% python3 -q
>>> import numpy as np
>>> np.set_printoptions(precision=1, suppress=True, linewidth=160, legacy="1.25")
>>> J = np.load("mat.npy")
>>> J
array([[1, 3, 3],
       [3, 1, 3],
       [3, 3, 1]])
>>> round(np.linalg.norm(J, 1), 1), np.round(np.linalg.norm(J, np.inf), 1)
(7.0, 7.0)
>>> np.round(np.linalg.norm(J[2] - J[0]), 1)
2.8
>>> np.linalg.norm(J, axis=0)
array([4.4, 4.4, 4.4])
>>> np.linalg.norm(J, axis=1)
array([4.4, 4.4, 4.4])
>>> round(np.linalg.norm(J, 2), 1)
7.0
>>> m1 = np.array([[0.0, 1.0, 2.0, 1.0, 2.0, 0.0, 0.0],
...     [1.0, 1.0, 0.0, 0.0, 2.0, 0.0, 0.0],
...     [0.0, 2.0, 1.0, 0.0, 1.0, 0.0, 0.0],
...     [2.0, 1.0, 0.0, 1.0, 1.0, 0.0, 0.0],
...     [1.0, 2.0, 1.0, 1.0, 0.0, 0.0, 0.0],
...     [0.0, 0.0, 0.0, 0.0, 0.0, 2.0, 2.0],
...     [0.0, 0.0, 0.0, 0.0, 0.0, 1.0, 0.0]])
>>> m1
array([[0., 1., 2., 1., 2., 0., 0.],
       [1., 1., 0., 0., 2., 0., 0.],
       [0., 2., 1., 0., 1., 0., 0.],
       [2., 1., 0., 1., 1., 0., 0.],
       [1., 2., 1., 1., 0., 0., 0.],
       [0., 0., 0., 0., 0., 2., 2.],
       [0., 0., 0., 0., 0., 1., 0.]])
>>> rank = np.linalg.matrix_rank(m1)
>>> rank
6
>>> ns = np.linalg.svd(m1)[2][rank:].T
>>> np.allclose(m1 @ ns, 0)
True
>>> [int(np.linalg.matrix_rank(np.delete(m1, i, axis=0))) for i in range(7)]
[5, 6, 6, 6, 6, 5, 5]
>>> rng = np.random.default_rng(10985)
>>> other = m1 + rng.integers(-2, 3, (7, 6)) @ rng.integers(-2, 3, (6, 7))
>>> other
array([[-10.,  13.,   2.,  -5.,   4.,   0.,  -2.],
       [  5.,  -1.,   7.,   0.,   2.,  10.,   0.],
       [  2.,  -2.,  -9.,   6.,  13.,  -7.,   3.],
       [  6.,  -3.,   0.,   3.,   3.,  -5.,  -3.],
       [ -1.,  -2.,   0.,   3.,   0.,   0.,   5.],
       [ -4.,  -2.,   3.,   2.,   2.,   4.,   5.],
       [ -4.,   2.,   2.,  -3.,  -6.,   5.,   3.]])
>>> np.linalg.matrix_rank(other - m1, tol=1e-8)
6
>>> np.abs(other - m1).sum(axis=1)
array([32., 23., 44., 20., 14., 18., 24.])
>>> np.round(np.linalg.svd(other - m1, compute_uv=False), 1) + 0
array([23.4, 17.9, 10.6,  8.7,  4.9,  0.9,  0. ])
>>> other - m1
array([[-10.,  12.,   0.,  -6.,   2.,   0.,  -2.],
       [  4.,  -2.,   7.,   0.,   0.,  10.,   0.],
       [  2.,  -4., -10.,   6.,  12.,  -7.,   3.],
       [  4.,  -4.,   0.,   2.,   2.,  -5.,  -3.],
       [ -2.,  -4.,  -1.,   2.,   0.,   0.,   5.],
       [ -4.,  -2.,   3.,   2.,   2.,   2.,   3.],
       [ -4.,   2.,   2.,  -3.,  -6.,   4.,   3.]])
